% ipython --no-banner

In [1]: import numpy as np

In [2]: from numpy import linalg as LA

In [3]: np.set_printoptions(precision=3, suppress=True, linewidth=160)

In [4]: rnd = lambda a: np.round(a, 3) + 0

In [5]: arr = np.loadtxt("mat.csv", delimiter=",")

In [6]: arr
Out[6]: 
array([[ 0.,  1.,  2.,  0., -6.,  1., -1., -6.,  4.],
       [-1.,  0., -3., -2.,  1.,  2., -4., -3.,  2.],
       [-2.,  3.,  0.,  4., -1.,  0., -5., -1., -1.],
       [ 0.,  2., -4.,  0.,  3.,  4.,  4., -1.,  5.],
       [ 6., -1.,  1., -3.,  0.,  0.,  1.,  4.,  1.],
       [-1., -2.,  0., -4.,  0.,  0., -5., -1.,  0.],
       [ 1.,  4.,  5., -4., -1.,  5.,  0., -2., -5.],
       [ 6.,  3.,  1.,  1., -4.,  1.,  2.,  0., -5.],
       [-4., -2.,  1., -5., -1.,  0.,  5.,  5.,  0.]])

In [7]: left, sig, Vh = LA.svd(arr)

In [8]: evecs = Vh[:(sig > 1e-8).sum()]

In [9]: rng = np.random.default_rng(77265)

In [10]: x = arr[0] + 3 * arr[6] + rng.integers(2) * np.eye(9)[0]

In [11]: x
Out[11]: array([  3.,  13.,  17., -12.,  -9.,  16.,  -1., -12., -11.])

In [12]: rnd(np.diag(evecs.T @ evecs))
Out[12]: array([1.   , 0.623, 0.995, 0.872, 0.981, 0.556, 0.996, 0.982, 0.995])

In [13]: LA.matrix_rank(np.vstack([arr, x]))
Out[13]: np.int64(8)

In [14]: np.allclose(evecs.T @ evecs @ x, x)
Out[14]: True

In [15]: rnd(LA.norm(x - evecs.T @ evecs @ x))
Out[15]: np.float64(0.0)

In [16]: X = np.load("case2.npy")

In [17]: X
Out[17]: 
array([[-1.,  1.,  1.],
       [ 1., -1.,  1.],
       [ 1.,  1., -1.]])

In [18]: w, evecs = LA.eigh(X)

In [19]: rnd(LA.svd(X, compute_uv=False))
Out[19]: array([2., 2., 1.])

In [20]: (w > 1e-8).sum(), (w < -1e-8).sum()
Out[20]: (np.int64(1), np.int64(2))

In [21]: rnd(w)
Out[21]: array([-2., -2.,  1.])

In [22]: np.abs(evecs[:, -1]).round(6).argmax()
Out[22]: np.int64(0)

In [23]: w, evecs = LA.eigh(X)

In [24]: x = np.array([-3, 1, 0])

In [25]: x @ X @ x
Out[25]: np.float64(-16.0)

In [26]: x @ X @ x / (x @ x), rnd(w[0]), w[-1]
Out[26]: (np.float64(-1.6), np.float64(-2.0), np.float64(1.0))

In [27]: rnd(evecs * np.abs(w) @ evecs.T)
Out[27]: 
array([[ 1.667, -0.333, -0.333],
       [-0.333,  1.667, -0.333],
       [-0.333, -0.333,  1.667]])

In [28]: rnd(evecs * np.maximum(w, 0) @ evecs.T)
Out[28]: 
array([[0.333, 0.333, 0.333],
       [0.333, 0.333, 0.333],
       [0.333, 0.333, 0.333]])

In [29]: rnd(LA.eigvalsh(X[1:, 1:]))
Out[29]: array([-2.,  0.])

In [30]: (np.sign(evecs[:, -1].round(6)) == np.sign(evecs[0, -1].round(6))).astype(int)
Out[30]: array([1, 1, 1])

In [31]: np.argsort(-LA.norm(arr, axis=0).round(6), kind="stable")[:3]
Out[31]: array([6, 8, 0])

In [32]: [round(float(x), 3) for x in LA.svd(arr, compute_uv=False)[:3]]
Out[32]: [13.452, 13.452, 9.889]

In [33]: rnd(LA.norm(arr, 2) / LA.norm(arr))
Out[33]: np.float64(0.508)

In [34]: J = np.loadtxt("test18.csv", delimiter=",")

In [35]: J
Out[35]: 
array([[ 0., -1., -5., -1.,  3.,  4.],
       [ 0.,  0.,  1.,  1., -5.,  5.],
       [ 0.,  0.,  0.,  0., -4.,  0.],
       [ 0.,  0.,  0.,  0.,  0.,  2.],
       [ 0.,  0.,  0.,  0.,  0., -5.],
       [ 0.,  0.,  0.,  0.,  0.,  0.]])

In [36]: rnd(LA.det(J))
Out[36]: np.float64(0.0)

In [37]: np.trace(J)
Out[37]: np.float64(0.0)

In [38]: (J + J.T) / 2
Out[38]: 
array([[ 0. , -0.5, -2.5, -0.5,  1.5,  2. ],
       [-0.5,  0. ,  0.5,  0.5, -2.5,  2.5],
       [-2.5,  0.5,  0. ,  0. , -2. ,  0. ],
       [-0.5,  0.5,  0. ,  0. ,  0. ,  1. ],
       [ 1.5, -2.5, -2. ,  0. ,  0. , -2.5],
       [ 2. ,  2.5,  0. ,  1. , -2.5,  0. ]])

In [39]: J @ J
Out[39]: 
array([[  0.,   0.,  -1.,  -1.,  25., -22.],
       [  0.,   0.,   0.,   0.,  -4.,  27.],
       [  0.,   0.,   0.,   0.,   0.,  20.],
       [  0.,   0.,   0.,   0.,   0.,   0.],
       [  0.,   0.,   0.,   0.,   0.,   0.],
       [  0.,   0.,   0.,   0.,   0.,   0.]])

In [40]: (J - J.T) / 2
Out[40]: 
array([[ 0. , -0.5, -2.5, -0.5,  1.5,  2. ],
       [ 0.5,  0. ,  0.5,  0.5, -2.5,  2.5],
       [ 2.5, -0.5,  0. ,  0. , -2. ,  0. ],
       [ 0.5, -0.5,  0. ,  0. ,  0. ,  1. ],
       [-1.5,  2.5,  2. ,  0. ,  0. , -2.5],
       [-2. , -2.5,  0. , -1. ,  2.5,  0. ]])

In [41]: np.allclose(J @ J.T, J.T @ J)
Out[41]: False

In [42]: rnd(LA.matrix_power(J, 2))
Out[42]: 
array([[  0.,   0.,  -1.,  -1.,  25., -22.],
       [  0.,   0.,   0.,   0.,  -4.,  27.],
       [  0.,   0.,   0.,   0.,   0.,  20.],
       [  0.,   0.,   0.,   0.,   0.,   0.],
       [  0.,   0.,   0.,   0.,   0.,   0.],
       [  0.,   0.,   0.,   0.,   0.,   0.]])
